$ python -q
>>> import numpy as np
>>> import numpy.linalg as la
>>> np.set_printoptions(precision=3, suppress=True, linewidth=120)
>>> W0 = np.array([[2, 1], [1, 2]])
>>> blk = np.stack([W0, -2 * W0, W0[::-1]])
>>> blk.shape
(3, 2, 2)
>>> print(la.matrix_rank(blk.reshape(3, -1)))
2
>>> la.matrix_rank(blk)
array([2, 2, 2])
>>> J = np.array([[3.1, 1.0, 3.0, 1.0, 3.0, 3.0],
...     [3.0, 0.1, 3.0, 1.0, 2.0, 3.0],
...     [1.0, 2.0, 3.1, 1.0, 0.0, 1.0],
...     [0.0, 1.0, 0.0, 3.1, 2.0, 1.0],
...     [0.0, 1.0, 0.0, 3.0, 1.1, 0.0],
...     [3.0, 1.0, 3.0, 1.0, 3.0, 3.1]])
>>> cov = J.T @ J
>>> np.allclose(cov, cov.T)
True
>>> la.matrix_rank(cov)
np.int64(6)
>>> np.argsort(-la.norm(J, axis=0).round(6), kind="stable")[:3]
array([2, 5, 0])
>>> print(round(float(la.norm(J, 2) / la.norm(J)), 3))
0.902
>>> U, sigma, Vh = la.svd(J, full_matrices=False)
>>> np.round(Vh @ Vh.T, 3) + 0
array([[1., 0., 0., 0., 0., 0.],
       [0., 1., 0., 0., 0., 0.],
       [0., 0., 1., 0., 0., 0.],
       [0., 0., 0., 1., 0., 0.],
       [0., 0., 0., 0., 1., 0.],
       [0., 0., 0., 0., 0., 1.]])
>>> data = np.load("block6.npy")
>>> data
array([[10,  7,  9,  3,  3],
       [ 7,  9,  7,  4,  6],
       [ 9,  7, 13,  2,  2],
       [ 3,  4,  2,  2,  3],
       [ 3,  6,  2,  3,  5]])
>>> # rows and columns are dependent
>>> np.einsum("ij,ji->", data, data)
np.int64(911)
>>> la.lstsq(data[:-1].T, data[-1])[2]
np.int32(3)
>>> data @ la.pinv(data) @ data
array([[10.,  7.,  9.,  3.,  3.],
       [ 7.,  9.,  7.,  4.,  6.],
       [ 9.,  7., 13.,  2.,  2.],
       [ 3.,  4.,  2.,  2.,  3.],
       [ 3.,  6.,  2.,  3.,  5.]])
>>> low = la.cholesky(W0)
>>> print(la.eigvalsh(W0).min() > 0)
True
>>> np.round(np.prod(np.diag(low)) ** 2, 3), np.round(la.det(W0), 3)
(np.float64(3.0), np.float64(3.0))
>>> print(np.diag(low) ** 2)
[2.  1.5]
>>> B = np.array([[3, -1, 2],
...     [-3, 0, -2],
...     [1, 1, -3],
...     [-3, 1, -3],
...     [-3, -2, 0],
...     [3, -3, -2]])
>>> la.matrix_rank(J @ B)
np.int64(3)
>>> print(np.einsum("ij,ij->i", J, J))
[38.61 32.01 16.61 15.61 11.21 38.61]
>>> print(np.einsum("ij->j", J))
[10.1  6.1 12.1 10.1 11.1 11.1]
>>> np.vstack([J, B.T]).shape
(9, 6)
>>> A = np.load("run3.npy")
>>> A
array([[-1.5,  0.6,  0.8, -0.4,  0.6],
       [ 0. ,  0.2,  1.1,  0.7, -2.1],
       [-0.6, -0.5, -1.3, -1.4, -2.6]])
>>> round(la.norm(A) ** 2 / la.norm(A, 2) ** 2, 3)
np.float64(1.652)
>>> print(la.norm(A, axis=1))
[1.942 2.48  3.32 ]
>>> B = A / la.norm(A, axis=1, keepdims=True)
>>> cov = B @ B.T
>>> np.round(np.degrees(np.arccos(np.clip(cov[2, 0], -1, 1))), 3)
np.float64(102.909)
>>> (cov - 2 * np.eye(3)).round(6).argmax(axis=1)
array([1, 2, 1])
>>> (np.abs(cov) > 0.9).astype(int)
array([[1, 0, 0],
       [0, 1, 0],
       [0, 0, 1]])
>>> print(cov)
[[ 1.    -0.112 -0.223]
 [-0.112  1.     0.358]
 [-0.223  0.358  1.   ]]
>>> x0 = np.array([5, 5, 1, 1, 0])
>>> a = np.maximum(A @ x0, 0)
>>> a
array([0. , 2.8, 0. ])
>>> print(A.T @ a)
[ 0.    0.56  3.08  1.96 -5.88]
>>> A * (a > 1e-9)[:, None]
array([[-0. ,  0. ,  0. , -0. ,  0. ],
       [ 0. ,  0.2,  1.1,  0.7, -2.1],
       [-0. , -0. , -0. , -0. , -0. ]])
>>> np.maximum(A @ x0, 0) - np.maximum(-A @ x0, 0)
array([-4.1,  2.8, -8.2])
>>> np.flatnonzero(a > 1e-9)
array([1])
>>> def softmax(z):
...     e = np.exp(z - z.max(axis=-1, keepdims=True))
...     return e / e.sum(axis=-1, keepdims=True)
... 
>>> softmax(A).sum(axis=1)
array([1., 1., 1.])
>>> S = A @ A.T / np.sqrt(5)
>>> softmax(S + np.triu(np.full(S.shape, -np.inf), 1))
array([[1.   , 0.   , 0.   ],
       [0.048, 0.952, 0.   ],
       [0.004, 0.026, 0.97 ]])
>>> x0 = np.array([-3, -4, 3, -1, -4])
>>> A @ np.eye(5)[1]
array([ 0.6,  0.2, -0.5])
>>> print(A @ (2 * x0))
[ 5.  20.4 23.4]
>>> (A @ x0).argmax()
np.int64(2)
>>> print(np.sign((A @ x0).round(6)))
[1. 1. 1.]
>>> A * x0
array([[ 4.5, -2.4,  2.4,  0.4, -2.4],
       [-0. , -0.8,  3.3, -0.7,  8.4],
       [ 1.8,  2. , -3.9,  1.4, 10.4]])
>>> (A * x0).sum(axis=1)
array([ 2.5, 10.2, 11.7])
>>> B = np.array([[5, 3], [5, 0], [4, 0]])
>>> X = np.kron(np.eye(3, dtype=int), B)
>>> X
array([[5, 3, 0, 0, 0, 0],
       [5, 0, 0, 0, 0, 0],
       [4, 0, 0, 0, 0, 0],
       [0, 0, 5, 3, 0, 0],
       [0, 0, 5, 0, 0, 0],
       [0, 0, 4, 0, 0, 0],
       [0, 0, 0, 0, 5, 3],
       [0, 0, 0, 0, 5, 0],
       [0, 0, 0, 0, 4, 0]])
>>> proj = X @ la.solve(X.T @ X, X.T)
>>> np.trace(proj)
np.float64(6.0)
>>> proj.round(3) + 0
array([[1.   , 0.   , 0.   , 0.   , 0.   , 0.   , 0.   , 0.   , 0.   ],
       [0.   , 0.61 , 0.488, 0.   , 0.   , 0.   , 0.   , 0.   , 0.   ],
       [0.   , 0.488, 0.39 , 0.   , 0.   , 0.   , 0.   , 0.   , 0.   ],
       [0.   , 0.   , 0.   , 1.   , 0.   , 0.   , 0.   , 0.   , 0.   ],
       [0.   , 0.   , 0.   , 0.   , 0.61 , 0.488, 0.   , 0.   , 0.   ],
       [0.   , 0.   , 0.   , 0.   , 0.488, 0.39 , 0.   , 0.   , 0.   ],
       [0.   , 0.   , 0.   , 0.   , 0.   , 0.   , 1.   , 0.   , 0.   ],
       [0.   , 0.   , 0.   , 0.   , 0.   , 0.   , 0.   , 0.61 , 0.488],
       [0.   , 0.   , 0.   , 0.   , 0.   , 0.   , 0.   , 0.488, 0.39 ]])
>>> B = np.c_[X[:, :1] @ np.array([[-1]]), np.array([2, 3, -3, 0, 2, -2, -3, 2, -1])]
>>> B
array([[-5,  2],
       [-5,  3],
       [-4, -3],
       [ 0,  0],
       [ 0,  2],
       [ 0, -2],
       [ 0, -3],
       [ 0,  2],
       [ 0, -1]])
>>> np.round(la.norm(B - X @ la.lstsq(X, B)[0], axis=0), 3) + 0
array([0.   , 5.459])
>>> print(la.matrix_rank(B))
2
>>> la.norm(la.qr(X)[0].T @ B, axis=0) ** 2 / ((B ** 2).sum(axis=0) + 1e-12)
array([1.   , 0.323])
>>> ang = np.radians(36)
>>> r_ = np.eye(6)
>>> r_[4, 4] = r_[2, 2] = np.cos(ang)
>>> r_[4, 2], r_[2, 4] = -np.sin(ang), np.sin(ang)
>>> r_
array([[ 1.   ,  0.   ,  0.   ,  0.   ,  0.   ,  0.   ],
       [ 0.   ,  1.   ,  0.   ,  0.   ,  0.   ,  0.   ],
       [ 0.   ,  0.   ,  0.809,  0.   ,  0.588,  0.   ],
       [ 0.   ,  0.   ,  0.   ,  1.   ,  0.   ,  0.   ],
       [ 0.   ,  0.   , -0.588,  0.   ,  0.809,  0.   ],
       [ 0.   ,  0.   ,  0.   ,  0.   ,  0.   ,  1.   ]])
>>> B = X @ r_.T
>>> np.allclose(X @ X.T, B @ B.T)
True
>>> la.svd(X, compute_uv=False), la.svd(B, compute_uv=False)
(array([8.349, 8.349, 8.349, 2.301, 2.301, 2.301]), array([8.349, 8.349, 8.349, 2.301, 2.301, 2.301]))
>>> np.abs(B - X).max(axis=0)
array([0.   , 0.   , 2.939, 0.   , 2.939, 0.   ])
>>> np.allclose(r_ @ r_.T, r_.T @ r_)
True
>>> np.round(la.det(r_), 3)
np.float64(1.0)
>>> B = X / la.norm(X, axis=1, keepdims=True)
>>> cov = B @ B.T
>>> cov
array([[1.   , 0.857, 0.857, 0.   , 0.   , 0.   , 0.   , 0.   , 0.   ],
       [0.857, 1.   , 1.   , 0.   , 0.   , 0.   , 0.   , 0.   , 0.   ],
       [0.857, 1.   , 1.   , 0.   , 0.   , 0.   , 0.   , 0.   , 0.   ],
       [0.   , 0.   , 0.   , 1.   , 0.857, 0.857, 0.   , 0.   , 0.   ],
       [0.   , 0.   , 0.   , 0.857, 1.   , 1.   , 0.   , 0.   , 0.   ],
       [0.   , 0.   , 0.   , 0.857, 1.   , 1.   , 0.   , 0.   , 0.   ],
       [0.   , 0.   , 0.   , 0.   , 0.   , 0.   , 1.   , 0.857, 0.857],
       [0.   , 0.   , 0.   , 0.   , 0.   , 0.   , 0.857, 1.   , 1.   ],
       [0.   , 0.   , 0.   , 0.   , 0.   , 0.   , 0.857, 1.   , 1.   ]])
>>> np.degrees(np.arccos(np.clip(cov[7, 0], -1, 1)))
np.float64(90.0)
>>> cov[7]
array([0.   , 0.   , 0.   , 0.   , 0.   , 0.   , 0.857, 1.   , 1.   ])
>>> E = np.load("mat.npy")
>>> print(E)
[[ 2  1  1]
 [-6 -3 -3]
 [ 0  0  0]
 [-4 -2 -2]
 [ 4  2  2]]
>>> blk = np.stack([E, -2 * E, E[::-1]])
>>> np.einsum("bij,cij->bc", blk, blk)
array([[ 108, -216,   96],
       [-216,  432, -192],
       [  96, -192,  108]])
>>> print(blk.shape)
(3, 5, 3)
>>> blk.sum(axis=0)
array([[ 2,  1,  1],
       [ 2,  1,  1],
       [ 0,  0,  0],
       [-2, -1, -1],
       [-2, -1, -1]])
>>> la.matrix_rank(blk.reshape(3, -1))
np.int64(2)
>>> la.matrix_rank(blk)
array([1, 1, 1])
